$ python -q
>>> import numpy as np
>>> import numpy.linalg as la
>>> np.set_printoptions(precision=1, suppress=True, linewidth=200)
>>> K = np.arange(16).reshape(4, 4) + -1
>>> K
array([[-1,  0,  1,  2],
       [ 3,  4,  5,  6],
       [ 7,  8,  9, 10],
       [11, 12, 13, 14]])
>>> t3 = np.stack([K, -1 * K, K[::-1]])
>>> la.matrix_rank(t3)
array([2, 2, 2])
>>> (t3 @ K.T).shape
(3, 4, 4)
>>> la.norm(t3, axis=(1, 2))
array([31.9, 31.9, 31.9])
>>> la.matrix_rank(t3.reshape(3, -1))
np.int64(2)
>>> t3.sum(axis=0)
array([[11, 12, 13, 14],
       [ 7,  8,  9, 10],
       [ 3,  4,  5,  6],
       [-1,  0,  1,  2]])
>>> r = la.matrix_rank(K)
>>> r
np.int64(2)
>>> ns = la.svd(K)[2][r:].T
>>> ns @ ns.T
array([[ 0.3, -0.4, -0.1,  0.2],
       [-0.4,  0.7, -0.2, -0.1],
       [-0.1, -0.2,  0.7, -0.4],
       [ 0.2, -0.1, -0.4,  0.3]])
>>> np.round(K @ ns, 1) + 0
array([[0., 0.],
       [0., 0.],
       [0., 0.],
       [0., 0.]])
>>> U, s, Vt = la.svd(K)
>>> evecs = Vt[:(s > 1e-8).sum()]
>>> rng = np.random.default_rng(27130)
>>> vec = K[1] + -2 * K[3] + rng.integers(2) * np.eye(4)[0]
>>> vec
array([-19., -20., -21., -22.])
>>> np.diag(evecs.T @ evecs)
array([0.7, 0.3, 0.3, 0.7])
>>> evecs.T @ evecs
array([[ 0.7,  0.4,  0.1, -0.2],
       [ 0.4,  0.3,  0.2,  0.1],
       [ 0.1,  0.2,  0.3,  0.4],
       [-0.2,  0.1,  0.4,  0.7]])
>>> round(float(la.norm(vec - evecs.T @ evecs @ vec)), 1)
0.0
>>> la.matrix_rank(np.vstack([K, vec]))
np.int64(2)
>>> np.allclose(evecs.T @ evecs @ vec, vec)
True
>>> U, s, Vt = la.svd(K)
>>> np.argmax(s[:-1] / (s[1:] + 1e-6)) + 1
np.int64(2)
>>> out = U[:, :2] @ np.diag(s[:2]) @ Vt[:2]
>>> la.matrix_rank(out)
np.int64(2)
>>> out.round(1) + 0
array([[-1.,  0.,  1.,  2.],
       [ 3.,  4.,  5.,  6.],
       [ 7.,  8.,  9., 10.],
       [11., 12., 13., 14.]])
>>> out = K / np.sqrt((K ** 2).mean(axis=1, keepdims=True))
>>> la.norm(out, axis=1)
array([2., 2., 2., 2.])
>>> la.matrix_rank(K - K.mean(axis=1, keepdims=True))
np.int64(1)
>>> la.matrix_rank(out) == la.matrix_rank(K)
np.True_
>>> out[2]
array([0.8, 0.9, 1. , 1.2])
>>> K - K.mean(axis=1, keepdims=True)
array([[-1.5, -0.5,  0.5,  1.5],
       [-1.5, -0.5,  0.5,  1.5],
       [-1.5, -0.5,  0.5,  1.5],
       [-1.5, -0.5,  0.5,  1.5]])
